$ python -q
>>> import numpy as np
>>> from numpy import linalg as LA
>>> np.set_printoptions(suppress=True, linewidth=140)
>>> rng = np.random.default_rng(44780)
>>> mat = np.array([[8, -2, -5], [-4, 2, -7], [-7, 8, -9], [3, 0, 6], [3, 1, -2]]) * (rng.random((5, 3)) < 0.3)
>>> mat
array([[ 0,  0, -5],
       [ 0,  0,  0],
       [-7,  0,  0],
       [ 0,  0,  0],
       [ 3,  0,  0]])
>>> left, sigma, vt = LA.svd(mat)
>>> vecs = vt[:(sigma > 1e-8).sum()]
>>> x0 = mat[1] + -3 * mat[0] + rng.integers(2) * np.eye(3)[0]
>>> x0
array([ 1.,  0., 15.])
>>> np.allclose(vecs.T @ vecs @ x0, x0)
True
>>> vecs.T @ vecs
array([[1., 0., 0.],
       [0., 0., 0.],
       [0., 0., 1.]])
>>> mat[0] @ mat[4]
np.int64(0)
>>> round(float(LA.norm(mat[0], 1)), 1), np.round(LA.norm(mat[0], np.inf), 1)
(5.0, np.float64(5.0))
>>> np.round(LA.norm(mat, axis=1), 1)
array([5., 0., 7., 0., 3.])
>>> np.round(LA.norm(mat, "nuc"), 1)
np.float64(12.6)
>>> round(LA.norm(mat[0] - mat[4]), 1)
np.float64(5.8)
>>> np.round(LA.norm(mat, axis=0), 1)
array([7.6, 0. , 5. ])
>>> LA.norm(mat, axis=1).argmax()
np.int64(2)
>>> X = np.load("x.npy")
>>> X
array([[-1.1,  1.6,  2.2],
       [-0.6,  0.5,  0.8],
       [ 1.5,  0.4,  0.3],
       [-0.6,  0.4, -1.7],
       [-0.2, -0.1, -0.7],
       [-0.8, -0.1, -0.5],
       [-0.7,  0.5,  1.8],
       [-0.3, -1.2, -1.1],
       [ 1.1, -1.7, -1. ],
       [ 0.3, -0.8, -0.3],
       [11. ,  7. , -5. ],
       [-0.5, -0.2, -1.6],
       [-2.3, -1. , -1. ],
       [ 0. ,  0.4, -1.3],
       [-0.3, -1.3,  0.5],
       [ 0.4,  0.7, -0.2]])
>>> D = LA.norm(X[:, None] - X[None], axis=-1)
>>> (D + 1e9 * np.eye(16)).round(6).argmin(axis=1)
array([ 6,  6, 15, 11,  5,  4,  1,  9,  9,  4,  2,  3,  5,  3,  9,  4])
>>> D.shape
(16, 16)
>>> np.round(LA.norm(X, axis=1), 1)
array([ 2.9,  1.1,  1.6,  1.8,  0.7,  0.9,  2. ,  1.7,  2.3,  0.9, 14. ,  1.7,  2.7,  1.4,  1.4,  0.8])
>>> D[7].round(6).argsort(kind="stable")[:4]
array([ 7,  9, 11,  4])
>>> P = X @ LA.solve(X.T @ X, X.T)
>>> np.round(LA.eigvalsh(P), 1) + 0
array([0., 0., 0., 0., 0., 0., 0., 0., 0., 0., 0., 0., 0., 1., 1., 1.])
>>> np.round(np.diag(P), 1) + 0
array([0.4, 0. , 0.1, 0.2, 0. , 0.1, 0.1, 0.1, 0.3, 0.1, 1. , 0.2, 0.2, 0.1, 0.1, 0. ])
>>> round(float(np.trace(P)), 1)
3.0
>>> np.round(P @ X[:, 0], 1) + 0
array([-1.1, -0.6,  1.5, -0.6, -0.2, -0.8, -0.7, -0.3,  1.1,  0.3, 11. , -0.5, -2.3,  0. , -0.3,  0.4])
>>> np.allclose(P @ P, P)
True
>>> E = np.array([[0.0, 0.0, 5.0], [0.0, 0.0, -2.0], [5.0, -2.0, 0.0]])
>>> round(LA.eigvalsh(E).min(), 1)
np.float64(-5.4)
>>> np.all(LA.eigvalsh(E) > 0)
np.False_
>>> w, vecs = LA.eigh(E)
>>> np.round(LA.eigvalsh(E @ E), 1) + 0
array([ 0., 29., 29.])
>>> np.round(LA.svd(E, compute_uv=False), 1)
array([5.4, 5.4, 0. ])
>>> (w > 1e-8).sum(), (w < -1e-8).sum()
(np.int64(1), np.int64(1))
>>> round(float(w.sum()), 1), np.trace(E)
(0.0, np.float64(0.0))
>>> np.round(np.abs(vecs[:, -1]), 1)
array([0.7, 0.3, 0.7])
>>> LA.cond(E) > 100
np.True_
>>> round(float(LA.norm(E, 2) / LA.norm(E)), 1)
0.7
>>> LA.matrix_rank(E, rtol=0.1)
np.int64(2)
>>> np.argsort(-LA.norm(E, axis=0).round(6), kind="stable")[:3]
array([2, 0, 1])
>>> [round(float(x), 1) for x in LA.svd(E, compute_uv=False)[:3]]
[5.4, 5.4, 0.0]
